In [1]: import numpy as np

In [2]: import numpy.linalg as la

In [3]: np.set_printoptions(precision=3, suppress=True, linewidth=140, floatmode="fixed")

In [4]: E = np.load("data.npy")

In [5]: print(E)
[[ 6.485  3.200  2.400]
 [ 2.290  1.200  0.800]
 [ 1.964  1.000 -1.200]
 [-1.733 -0.800  0.700]
 [-1.919 -0.900  0.500]
 [ 1.744  0.900 -0.500]
 [-0.400 -0.200 -1.000]
 [ 1.332  0.700 -1.700]
 [ 2.986  1.500 -1.200]
 [ 1.489  0.800  0.600]
 [ 1.401  0.700 -0.100]
 [ 0.458  0.300  0.800]
 [ 0.055  0.000  0.200]
 [-0.378 -0.100  0.000]
 [ 2.577  1.200 -1.800]
 [ 1.191  0.500 -1.600]
 [-0.497 -0.200  0.300]
 [ 0.819  0.400  2.600]
 [ 1.568  0.700 -0.200]
 [-0.485 -0.200 -1.400]
 [-3.207 -1.600  0.300]
 [-1.126 -0.500  0.100]
 [-0.495 -0.200 -0.400]
 [ 0.645  0.400 -0.300]
 [ 0.621  0.300 -1.800]]

In [6]: idx = E[:, 2] > np.median(E[:, 2])

In [7]: r0 = E[idx].mean(axis=0) - E[~idx].mean(axis=0)

In [8]: idx.astype(int)
Out[8]: array([1, 1, 0, 1, 1, 0, 0, 0, 0, 1, 0, 1, 1, 1, 0, 0, 1, 1, 0, 0, 1, 1, 0, 0, 0])

In [9]: ((E - E.mean(axis=0)) @ r0 > 0).astype(int)
Out[9]: array([0, 0, 0, 1, 1, 0, 0, 0, 0, 1, 0, 1, 1, 1, 0, 0, 1, 1, 0, 0, 1, 1, 1, 0, 0])

In [10]: (((E - E.mean(axis=0)) @ r0 > 0) == idx).mean()
Out[10]: np.float64(0.88)

In [11]: np.argsort(-np.abs(r0).round(6), kind="stable")
Out[11]: array([2, 0, 1])

In [12]: q, _ = la.qr(np.array([[-0.1, 1.0, -0.8], [0.5, -0.3, 0.8], [0.2, 1.9, 1.2]]))

In [13]: w = np.array([0, 0, 3])

In [14]: K = q @ np.diag(w) @ q.T

In [15]: K
Out[15]: 
array([[ 2.197,  0.848, -1.022],
       [ 0.848,  0.328, -0.395],
       [-1.022, -0.395,  0.476]])

In [16]: # symmetric, so the eigenvalues are real

In [17]: x = np.array([-1, 1, -3])

In [18]: (K * x).sum(axis=1)
Out[18]: array([ 1.718,  0.663, -0.800])

In [19]: K @ (2 * x)
Out[19]: array([ 3.437,  1.327, -1.599])

In [20]: print((K @ x).argmax())
0

In [21]: rng = np.random.default_rng(94)

In [22]: idx = rng.permutation(3)

In [23]: idx
Out[23]: array([0, 2, 1])

In [24]: Y = K[idx][:, idx]

In [25]: np.round(la.det(Y), 3), round(la.det(K[idx]), 3)
Out[25]: (np.float64(-0.0), np.float64(0.0))

In [26]: np.allclose(Y, K)
Out[26]: False

In [27]: np.trace(Y)
Out[27]: np.float64(3.0)

In [28]: rk = la.matrix_rank(K)

In [29]: rk
Out[29]: np.int64(1)

In [30]: null = la.svd(K)[2][rk:].T

In [31]: print([int(la.matrix_rank(np.delete(K, i, axis=0))) for i in range(3)])
[1, 1, 1]

In [32]: [int(la.matrix_rank(K[:, :j + 1])) for j in range(3)]
Out[32]: [1, 1, 1]

In [33]: print(null @ null.T)
[[ 0.268 -0.283  0.341]
 [-0.283  0.891  0.132]
 [ 0.341  0.132  0.841]]

In [34]: np.round(K @ null, 3) + 0
Out[34]: 
array([[0.000, 0.000],
       [0.000, 0.000],
       [0.000, 0.000]])

In [35]: print(np.allclose(K @ null, 0))
True

In [36]: print(la.matrix_rank(K.T @ K), la.matrix_rank(K @ K.T))
1 1

In [37]: w, vecs = la.eigh(K)

In [38]: x = np.array([8, 0, 0])

In [39]: round(np.abs(K).sum(axis=1).max(), 3), np.round(np.abs(w).max(), 3)
Out[39]: (np.float64(4.067), np.float64(3.0))

In [40]: (np.sign(vecs[:, -1].round(6)) == np.sign(vecs[0, -1].round(6))).astype(int)
Out[40]: array([1, 1, 0])

In [41]: np.round(la.eigvalsh(K[1:, 1:]), 3) + 0
Out[41]: array([0.000, 0.803])

In [42]: mat = np.load("out10.npy")

In [43]: mat
Out[43]: 
array([[ 1,  3, -3,  0],
       [ 2,  6, -6,  0],
       [ 0,  0,  0,  0],
       [ 2,  6, -6,  0],
       [ 2,  6, -6,  0],
       [ 2,  6, -6,  0],
       [ 1,  3, -3,  0]])

In [44]: # rank 1

In [45]: x = np.array([-2, 1, -5])

In [46]: rhs = E @ x

In [47]: np.round(la.pinv(E) @ E, 3) + 0
Out[47]: 
array([[1.000, 0.000, 0.000],
       [0.000, 1.000, 0.000],
       [0.000, 0.000, 1.000]])

In [48]: la.solve(E.T @ E, E.T @ rhs)
Out[48]: array([-2.000,  1.000, -5.000])

In [49]: rhs = rhs + 0.02 * rng.normal(size=25)

In [50]: rhs
Out[50]: 
array([-21.760,  -7.393,   3.076,  -0.829,   0.435,  -0.078,   5.597,   6.525,   1.506,  -5.215,  -1.595,  -4.641,  -1.115,   0.663,
         5.036,   6.116,  -0.712, -14.259,  -1.453,   7.806,   3.316,   1.245,   2.791,   0.608,   8.024])

In [51]: beta, *_ = la.lstsq(E, rhs)

In [52]: [round(float(la.norm(la.solve(E.T @ E + lam * np.eye(3), E.T @ rhs))), 2) for lam in (0, 1, 10, 100)]
Out[52]: [5.47, 5.03, 4.05, 1.48]

In [53]: round(float(la.norm(rhs - E @ beta)), 3)
Out[53]: 0.078

In [54]: np.round(E.T @ (rhs - E @ beta), 3) + 0
Out[54]: array([0.000, 0.000, 0.000])

In [55]: beta
Out[55]: array([-1.988,  0.972, -5.000])

In [56]: U, sv, VT = la.svd(mat)

In [57]: vecs = VT[:(sv > 1e-8).sum()]

In [58]: x = mat[1] + -3 * mat[2] + rng.integers(2) * np.eye(4)[2]

In [59]: x
Out[59]: array([ 2.000,  6.000, -6.000,  0.000])

In [60]: np.diag(vecs.T @ vecs)
Out[60]: array([0.053, 0.474, 0.474, 0.000])

In [61]: np.round(la.norm(x - vecs.T @ vecs @ x), 3)
Out[61]: np.float64(0.0)

In [62]: U, sv, VT = la.svd(mat)

In [63]: sv.round(3) + 0
Out[63]: array([18.493,  0.000,  0.000,  0.000])

In [64]: print(np.argmax(sv[:-1] / (sv[1:] + 1e-6)) + 1)
1

In [65]: Y = U[:, :1] @ np.diag(sv[:1]) @ VT[:1]

In [66]: print(la.matrix_rank(mat, rtol=0.05))
1

In [67]: print(la.matrix_rank(Y))
1

In [68]: Y
Out[68]: 
array([[ 1.000,  3.000, -3.000,  0.000],
       [ 2.000,  6.000, -6.000,  0.000],
       [ 0.000,  0.000,  0.000,  0.000],
       [ 2.000,  6.000, -6.000,  0.000],
       [ 2.000,  6.000, -6.000,  0.000],
       [ 2.000,  6.000, -6.000,  0.000],
       [ 1.000,  3.000, -3.000,  0.000]])

In [69]: la.lstsq(mat[:-1].T, mat[-1])[2]
Out[69]: np.int32(1)

In [70]: np.allclose(mat[:-1].T @ la.lstsq(mat[:-1].T, mat[-1])[0], mat[-1])
Out[70]: True

In [71]: print(np.abs(np.diag(la.qr(mat)[1])) > 1e-9)
[ True False False False]

In [72]: A = np.load("a.npy")

In [73]: A
Out[73]: 
array([[0, 0, 1, 1],
       [0, 0, 1, 1],
       [1, 1, 0, 1],
       [1, 1, 1, 0]])

In [74]: # rows and columns are dependent

In [75]: P = np.triu(np.array([[0, -1, 0, -2], [0, 0, -1, -1], [2, 0, 2, 2], [0, -1, -2, 0]]), 1) + np.eye(4)

In [76]: Y = P @ A @ la.inv(P)

In [77]: Y
Out[77]: 
array([[-2.000, -4.000, -6.000,  4.000],
       [-2.000, -4.000, -4.000,  0.000],
       [ 3.000,  6.000,  8.000, -3.000],
       [ 1.000,  2.000,  3.000, -2.000]])

In [78]: Y = A + rng.integers(-2, 3, (4, 3)) @ rng.integers(-2, 3, (3, 4))

In [79]: Y
Out[79]: 
array([[ 0, -3,  3,  3],
       [ 0,  0,  2,  2],
       [-4, -3, -6,  5],
       [ 3, -1,  6,  1]])

In [80]: np.abs(Y - A).sum(axis=1)
Out[80]: array([ 7,  2, 19, 10])

In [81]: la.matrix_rank(A, rtol=0.1)
Out[81]: np.int64(3)

In [82]: round(float(la.norm(A, 2) / la.norm(A)), 3)
Out[82]: 0.81

In [83]: feats = np.loadtxt("run5.csv", delimiter=",")

In [84]: print(feats)
[[14.167 -2.140 13.056]
 [-3.082  1.916 -2.424]
 [-3.591  2.952  0.497]]

In [85]: # row 0 is much longer than the rest

In [86]: w, vecs = la.eigh(A)

In [87]: x = np.array([5, 3, 5, 4])

In [88]: la.eigvalsh(A[1:, 1:])
Out[88]: array([-1.000, -1.000,  2.000])

In [89]: print(x @ A @ x)
184

In [90]: vecs * np.abs(w) @ vecs.T
Out[90]: 
array([[0.970, 0.970, 0.243, 0.243],
       [0.970, 0.970, 0.243, 0.243],
       [0.243, 0.243, 1.591, 0.591],
       [0.243, 0.243, 0.591, 1.591]])

In [91]: np.abs(A).sum(axis=1).max(), round(np.abs(w).max(), 3)
Out[91]: (np.int64(3), np.float64(2.562))

In [92]: (np.sign(vecs[:, -1].round(6)) == np.sign(vecs[0, -1].round(6))).astype(int)
Out[92]: array([1, 1, 1, 1])

In [93]: G = feats.T @ feats

In [94]: la.eigvalsh(G)[::-1]
Out[94]: array([400.002,  16.003,   0.640])

In [95]: print(la.svd(feats, compute_uv=False) ** 2)
[400.002  16.003   0.640]

In [96]: np.allclose(G, G.T)
Out[96]: True

In [97]: np.diag(G)
Out[97]: array([223.098,  16.965, 176.582])

In [98]: arr = np.load("layer3.npy")

In [99]: arr
Out[99]: 
array([[8, 4, 8, 4],
       [1, 2, 1, 2],
       [8, 4, 8, 4],
       [1, 2, 1, 2]])

In [100]: print(np.allclose(arr, arr.T))
False

In [101]: print(la.matrix_power(arr, 4))
[[40192 24320 40192 24320]
 [ 6080  3712  6080  3712]
 [40192 24320 40192 24320]
 [ 6080  3712  6080  3712]]

In [102]: np.round(la.det(arr), 3)
Out[102]: np.float64(0.0)

In [103]: r0, v = arr[1], arr[0]

In [104]: r0 @ r0
Out[104]: np.int64(10)

In [105]: r0 @ v
Out[105]: np.int64(32)

In [106]: p = (r0 @ v) / (r0 @ r0) * r0

In [107]: v - p
Out[107]: array([ 4.800, -2.400,  4.800, -2.400])

In [108]: np.outer(r0, v)
Out[108]: 
array([[ 8,  4,  8,  4],
       [16,  8, 16,  8],
       [ 8,  4,  8,  4],
       [16,  8, 16,  8]])

In [109]: np.round((v - p) @ r0, 3)
Out[109]: np.float64(-0.0)

In [110]: la.matrix_rank(np.outer(r0, v))
Out[110]: np.int64(1)

In [111]: F = np.array([[3, 3, 3, 3, 3, 3],
     ...:     [3, 6, 6, 6, 6, 6],
     ...:     [3, 6, 9, 9, 9, 9],
     ...:     [3, 6, 9, 12, 12, 12],
     ...:     [3, 6, 9, 12, 15, 15],
     ...:     [3, 6, 9, 12, 15, 18]])

In [112]: F
Out[112]: 
array([[ 3,  3,  3,  3,  3,  3],
       [ 3,  6,  6,  6,  6,  6],
       [ 3,  6,  9,  9,  9,  9],
       [ 3,  6,  9, 12, 12, 12],
       [ 3,  6,  9, 12, 15, 15],
       [ 3,  6,  9, 12, 15, 18]])

In [113]: Lm = la.cholesky(F)

In [114]: print(la.eigvalsh(F).min() > 0)
True

In [115]: F / np.sqrt(np.outer(np.diag(F), np.diag(F)))
Out[115]: 
array([[1.000, 0.707, 0.577, 0.500, 0.447, 0.408],
       [0.707, 1.000, 0.816, 0.707, 0.632, 0.577],
       [0.577, 0.816, 1.000, 0.866, 0.775, 0.707],
       [0.500, 0.707, 0.866, 1.000, 0.894, 0.816],
       [0.447, 0.632, 0.775, 0.894, 1.000, 0.913],
       [0.408, 0.577, 0.707, 0.816, 0.913, 1.000]])

In [116]: r0 = np.array([5, 3, 0])

In [117]: print(np.cross(F[0, :3], F[4, :3]))
[  9 -18   9]

In [118]: np.polyval(r0, F[0])
Out[118]: array([54, 54, 54, 54, 54, 54])

In [119]: np.convolve(F[0], r0)
Out[119]: array([15, 24, 24, 24, 24, 24,  9,  0])

In [120]: np.correlate(F[0], F[4], "full")
Out[120]: array([ 45,  90, 126, 153, 171, 180, 135,  90,  54,  27,   9])

In [121]: np.array([np.convolve(row, r0, "same") for row in F])
Out[121]: 
array([[ 24,  24,  24,  24,  24,   9],
       [ 39,  48,  48,  48,  48,  18],
       [ 39,  63,  72,  72,  72,  27],
       [ 39,  63,  87,  96,  96,  36],
       [ 39,  63,  87, 111, 120,  45],
       [ 39,  63,  87, 111, 135,  54]])

In [122]: w, vecs = la.eigh(F)

In [123]: np.round(vecs.T @ F @ vecs, 3) + 0
Out[123]: 
array([[ 0.796,  0.000,  0.000,  0.000,  0.000,  0.000],
       [ 0.000,  0.957,  0.000,  0.000,  0.000,  0.000],
       [ 0.000,  0.000,  1.339,  0.000,  0.000,  0.000],
       [ 0.000,  0.000,  0.000,  2.324,  0.000,  0.000],
       [ 0.000,  0.000,  0.000,  0.000,  5.964,  0.000],
       [ 0.000,  0.000,  0.000,  0.000,  0.000, 51.621]])

In [124]: (w > 1e-8).sum(), (w < -1e-8).sum()
Out[124]: (np.int64(6), np.int64(0))

In [125]: np.round(w.sum(), 3), np.trace(F)
Out[125]: (np.float64(63.0), np.int64(63))

In [126]: cent = np.sign(np.array([[2, 1, 0, -1], [-2, 2, -2, 2], [2, 2, 0, 0], [1, -1, -1, 0]]))

In [127]: Y = (np.tril(cent, -1) + np.eye(4)) @ (np.triu(cent, 1) + np.eye(4))

In [128]: w = np.array([0, 3, 3, 3])

In [129]: m1 = np.rint(Y * w @ la.inv(Y)) + 0

In [130]: print(m1)
[[ 9.000  0.000 -3.000 -6.000]
 [-6.000  3.000  3.000  6.000]
 [ 6.000  0.000  0.000 -6.000]
 [ 6.000  0.000 -3.000 -3.000]]

In [131]: # rows and columns are dependent

In [132]: la.matrix_power(m1, 3)
Out[132]: 
array([[ 81.000,   0.000, -27.000, -54.000],
       [-54.000,  27.000,  27.000,  54.000],
       [ 54.000,   0.000,   0.000, -54.000],
       [ 54.000,   0.000, -27.000, -27.000]])

In [133]: print(np.round(np.sort(np.abs(la.eigvals(m1))), 3) + 0)
[0.000 3.000 3.000 3.000]

In [134]: Y = np.array([[-1, -2], [2, -1], [-2, -2], [2, -1]])

In [135]: np.einsum("ik,kj->ij", m1, Y)
Out[135]: 
array([[-15.000,  -6.000],
       [ 18.000,  -3.000],
       [-18.000,  -6.000],
       [ -6.000,  -3.000]])

In [136]: print(m1 @ Y)
[[-15.000  -6.000]
 [ 18.000  -3.000]
 [-18.000  -6.000]
 [ -6.000  -3.000]]

In [137]: np.einsum("ij,ij->i", m1, m1)
Out[137]: array([126.000,  90.000,  72.000,  54.000])

In [138]: np.vstack([m1, Y.T]).shape
Out[138]: (6, 4)

In [139]: la.matrix_rank(np.vstack([m1, Y.T]))
Out[139]: np.int64(4)
